$ python -q
>>> import numpy as np
>>> from numpy import linalg as LA
>>> np.set_printoptions(precision=2, suppress=True, linewidth=120, legacy="1.25")
>>> arr = np.loadtxt("layer15.csv", delimiter=",")
>>> arr
array([[-0.48, -0.54,  0.92,  0.97, -0.83],
       [-0.72, -0.84, -0.65,  0.98,  1.  ],
       [ 0.89,  0.29,  0.35, -0.98, -1.  ],
       [ 0.98, -0.98, -0.75, -0.58, -0.99],
       [-0.54,  0.89,  0.06, -1.  , -0.99],
       [-0.92,  0.52,  0.96, -0.44, -0.99],
       [ 0.95,  0.74, -0.97, -0.97,  0.93],
       [ 0.99, -0.2 ,  0.57, -0.98, -1.  ],
       [ 0.91, -0.54, -0.94, -0.93,  0.2 ],
       [ 0.06, -0.99, -0.61,  0.73, -0.37],
       [-0.71, -0.2 , -0.95,  0.24,  1.  ],
       [-0.59, -0.97, -0.99, -0.65,  0.97],
       [ 0.7 , -0.18,  0.42,  0.34, -0.77],
       [-0.68, -0.6 , -0.05,  0.43,  0.18],
       [ 0.2 ,  0.51, -0.94, -0.86,  0.98],
       [-0.31,  0.64,  0.12, -0.5 ,  0.15],
       [ 0.41,  0.94,  0.89,  0.99,  0.96],
       [-0.86, -0.45,  1.  ,  1.  , -1.  ],
       [-0.83, -0.56,  0.88,  0.98, -0.35],
       [-0.83, -0.66, -0.88,  0.99,  1.  ],
       [ 0.99,  0.98, -0.38, -0.99, -0.62],
       [ 0.74,  0.69,  0.65,  1.  ,  0.99]])
>>> Xc = arr - arr.mean(axis=0)
>>> U, sig, Vh = LA.svd(Xc, full_matrices=False)
>>> np.abs(Vh[0]).argmax()
3
>>> sig ** 2 / (sig ** 2).sum()
array([0.37, 0.33, 0.17, 0.11, 0.02])
>>> np.abs(Vh[-1])
array([0.02, 0.46, 0.62, 0.46, 0.44])
>>> LA.matrix_rank(Xc)
5
>>> np.round((sig ** 2).sum() ** 2 / (sig ** 4).sum(), 2)
3.5
